$ python -q
>>> import numpy as np
>>> from numpy import linalg as LA
>>> np.set_printoptions(precision=3, suppress=True, linewidth=140, floatmode="fixed")
>>> data = np.loadtxt("block4.csv", delimiter=",")
>>> data
array([[0.165, 0.242, 0.140, 0.165, 0.114, 0.140],
       [0.242, 0.353, 0.205, 0.242, 0.167, 0.205],
       [0.140, 0.205, 0.118, 0.140, 0.097, 0.118],
       [0.165, 0.242, 0.140, 0.165, 0.114, 0.140],
       [0.114, 0.167, 0.097, 0.114, 0.079, 0.097],
       [0.140, 0.205, 0.118, 0.140, 0.097, 0.118]])
>>> LA.matrix_rank(data, rtol=0.1)
np.int64(1)
>>> np.argsort(-LA.norm(data, axis=0).round(6), kind="stable")[:3]
array([1, 0, 3])
>>> [round(float(x), 3) for x in LA.svd(data, compute_uv=False)[:3]]
[1.0, 0.0, 0.0]
>>> F = np.loadtxt("run14.csv", delimiter=",")
>>> F
array([[ 1.000, -1.000,  0.000,  1.000, -2.000],
       [ 0.000, -2.000, -1.000,  1.000,  2.000],
       [ 1.000,  0.000, -1.000, -2.000,  1.000],
       [ 1.000, -2.000, -1.000, -2.000,  0.000],
       [ 2.000,  0.000, -1.000,  2.000,  2.000],
       [ 1.000, -1.000, -1.000, -2.000,  1.000],
       [ 0.000,  0.000,  1.000, -1.000,  2.000],
       [ 0.000,  0.000, -1.000,  2.000, -2.000],
       [ 0.000,  1.000, -2.000,  1.000,  1.000],
       [-2.000,  0.000,  2.000,  1.000, -1.000]])
>>> Xc = F - F.mean(axis=0)
>>> U, sig, Vt = LA.svd(Xc, full_matrices=False)
>>> np.round(Xc.mean(axis=0), 3) + 0
array([0.000, 0.000, 0.000, 0.000, 0.000])
>>> np.abs(Vt[-1])
array([0.769, 0.221, 0.597, 0.052, 0.036])
>>> Xc = F - F.mean(axis=0)
>>> evecs = LA.svd(Xc)[2][:4]
>>> Y = Xc - Xc @ evecs.T @ evecs
>>> (Xc @ evecs.T).std(axis=0)
array([1.826, 1.411, 1.204, 0.838])
>>> LA.norm(Y, axis=1).round(6).argmax()
np.int64(4)
>>> lab = F[:, 1] > np.median(F[:, 1])
>>> u = F[lab].mean(axis=0) - F[~lab].mean(axis=0)
>>> np.argsort(-np.abs(u).round(6), kind="stable")
array([1, 2, 3, 4, 0])
>>> (((F - F.mean(axis=0)) @ u > 0) == lab).mean()
np.float64(0.7)
>>> u
array([-0.444,  1.667, -1.667,  1.000,  0.667])
>>> C2 = np.cov(F, rowvar=False)
>>> np.median(F, axis=0)
array([ 0.500,  0.000, -1.000,  1.000,  1.000])
>>> np.argsort(-F.std(axis=0).round(6), kind="stable")
array([3, 4, 2, 0, 1])
>>> Z = np.array([[-3, -1, 5], [5, 5, 2]])
>>> K = np.repeat(Z, 34 // 2, axis=0)
>>> rng = np.random.default_rng(641)
>>> K = K + 0.1 * rng.normal(size=K.shape)
>>> K
array([[-2.912, -0.973,  4.994],
       [-2.895, -0.851,  4.964],
       [-3.031, -0.910,  4.775],
       [-2.951, -0.746,  5.042],
       [-3.034, -1.147,  4.753],
       [-3.141, -0.931,  4.950],
       [-2.977, -0.987,  4.963],
       [-3.002, -0.872,  5.011],
       [-2.995, -1.224,  5.160],
       [-3.076, -1.014,  5.037],
       [-2.909, -1.147,  4.932],
       [-3.105, -1.003,  4.949],
       [-3.007, -1.053,  4.786],
       [-2.977, -0.940,  4.928],
       [-3.046, -1.224,  5.107],
       [-3.071, -0.965,  5.004],
       [-3.115, -0.903,  4.776],
       [ 5.130,  4.970,  1.999],
       [ 4.912,  5.051,  2.133],
       [ 4.847,  4.929,  1.958],
       [ 5.048,  5.084,  2.015],
       [ 4.919,  4.874,  2.065],
       [ 4.936,  4.983,  2.053],
       [ 5.161,  4.969,  2.107],
       [ 4.923,  5.054,  2.045],
       [ 4.881,  5.211,  2.088],
       [ 5.053,  5.117,  2.045],
       [ 4.996,  5.184,  1.956],
       [ 4.954,  4.966,  1.993],
       [ 4.675,  5.002,  2.017],
       [ 5.051,  5.017,  1.951],
       [ 4.961,  5.001,  1.992],
       [ 5.066,  4.943,  2.220],
       [ 5.026,  4.933,  2.020]])
>>> U, sig, Vt = LA.svd(K)
>>> np.argmax(sig[:-1] / (sig[1:] + 1e-6)) + 1
np.int64(2)
>>> sig
array([31.458, 22.750,  0.622])
>>> Y = U[:, :2] @ np.diag(sig[:2]) @ Vt[:2]
>>> LA.matrix_rank(K, rtol=0.05)
np.int64(2)
>>> round(float(LA.norm(K - Y) / LA.norm(K)), 3)
0.016
>>> LA.matrix_rank(Y)
np.int64(2)
>>> round(np.abs(K - Y).max(), 3)
np.float64(0.169)
>>> proj = K @ LA.solve(K.T @ K, K.T)
>>> np.allclose(proj @ proj, proj)
True
>>> np.round(LA.eigvalsh(proj), 3) + 0
array([0.000, 0.000, 0.000, 0.000, 0.000, 0.000, 0.000, 0.000, 0.000, 0.000, 0.000, 0.000, 0.000, 0.000, 0.000, 0.000, 0.000, 0.000, 0.000,
       0.000, 0.000, 0.000, 0.000, 0.000, 0.000, 0.000, 0.000, 0.000, 0.000, 0.000, 0.000, 1.000, 1.000, 1.000])
>>> Y = np.c_[K[:, :1] @ np.array([[5]]), np.array([-5, 0, 1, -4, 3, 4, 1, 2, -4, 1, -1, 0, -5, -2, 3, 2, -2, -4, -3, 5, 1, 0, 1, -2, 3, -3, -1, -5, 5, -2, -4, 0, -1, -5])]
>>> Y
array([[-14.559,  -5.000],
       [-14.475,   0.000],
       [-15.154,   1.000],
       [-14.754,  -4.000],
       [-15.168,   3.000],
       [-15.703,   4.000],
       [-14.887,   1.000],
       [-15.010,   2.000],
       [-14.976,  -4.000],
       [-15.381,   1.000],
       [-14.545,  -1.000],
       [-15.527,   0.000],
       [-15.036,  -5.000],
       [-14.886,  -2.000],
       [-15.232,   3.000],
       [-15.356,   2.000],
       [-15.577,  -2.000],
       [ 25.648,  -4.000],
       [ 24.562,  -3.000],
       [ 24.235,   5.000],
       [ 25.239,   1.000],
       [ 24.594,   0.000],
       [ 24.678,   1.000],
       [ 25.804,  -2.000],
       [ 24.615,   3.000],
       [ 24.403,  -3.000],
       [ 25.263,  -1.000],
       [ 24.978,  -5.000],
       [ 24.769,   5.000],
       [ 23.375,  -2.000],
       [ 25.257,  -4.000],
       [ 24.803,   0.000],
       [ 25.328,  -1.000],
       [ 25.131,  -5.000]])
>>> LA.matrix_rank(Y)
np.int64(2)
>>> LA.norm(LA.qr(K)[0].T @ Y, axis=0) ** 2 / ((Y ** 2).sum(axis=0) + 1e-12)
array([1.000, 0.058])
>>> C2 = np.cov(K, rowvar=False)
>>> np.argsort(-K.std(axis=0).round(6), kind="stable")
array([0, 1, 2])
>>> np.polyfit(K[:, 2], K[:, 0], 1)
array([-2.733, 10.526])
>>> x = np.array([-2, 2, 0])
>>> (K @ x).argmax()
np.int64(16)
>>> W0 = np.array([[4.05, 0.0, 2.0, -5.0, 6.0, -8.0, -3.0, -9.0],
...     [7.0, 9.05, -6.0, -9.0, 8.0, -9.0, 1.0, 2.0],
...     [-6.0, -5.0, 6.05, 6.0, 1.0, -3.0, -5.0, 2.0],
...     [-1.0, -5.0, -3.0, -8.95, -8.0, 4.0, 4.0, -4.0],
...     [6.0, -3.0, 2.0, 0.0, 9.05, 4.0, 5.0, -7.0],
...     [-6.0, -7.0, -4.0, 8.0, 5.0, 4.05, -9.0, 0.0],
...     [2.0, -6.0, 8.0, 9.0, -3.0, -6.0, -7.95, -1.0],
...     [4.0, 0.0, 2.0, -5.0, 6.0, -8.0, -3.0, -8.95]])
>>> LA.matrix_rank(W0, rtol=0.1)
np.int64(7)
>>> round(LA.norm(W0, 2) / LA.norm(W0), 3)
np.float64(0.636)
>>> [round(float(x), 3) for x in LA.svd(W0, compute_uv=False)[:3]]
[28.926, 23.708, 16.53]
>>> mat = np.loadtxt("arr.csv", delimiter=",")
>>> mat
array([[ 0.090, -0.131,  0.070, -0.171,  0.131,  0.090,  0.030, -0.070],
       [-0.131,  0.189, -0.102,  0.247, -0.189, -0.131, -0.044,  0.102],
       [ 0.070, -0.102,  0.055, -0.133,  0.102,  0.070,  0.023, -0.055],
       [-0.171,  0.247, -0.133,  0.323, -0.247, -0.171, -0.057,  0.133],
       [ 0.131, -0.189,  0.102, -0.247,  0.189,  0.131,  0.044, -0.102],
       [ 0.090, -0.131,  0.070, -0.171,  0.131,  0.090,  0.030, -0.070],
       [ 0.030, -0.044,  0.023, -0.057,  0.044,  0.030,  0.010, -0.023],
       [-0.070,  0.102, -0.055,  0.133, -0.102, -0.070, -0.023,  0.055]])
>>> # rows 0 and 5 are equal
>>> LA.lstsq(mat[:-1].T, mat[-1])[2]
np.int32(1)
>>> round(float(np.trace(LA.pinv(mat) @ mat)), 3)
1.0
>>> np.allclose(mat[:-1].T @ LA.lstsq(mat[:-1].T, mat[-1])[0], mat[-1])
True
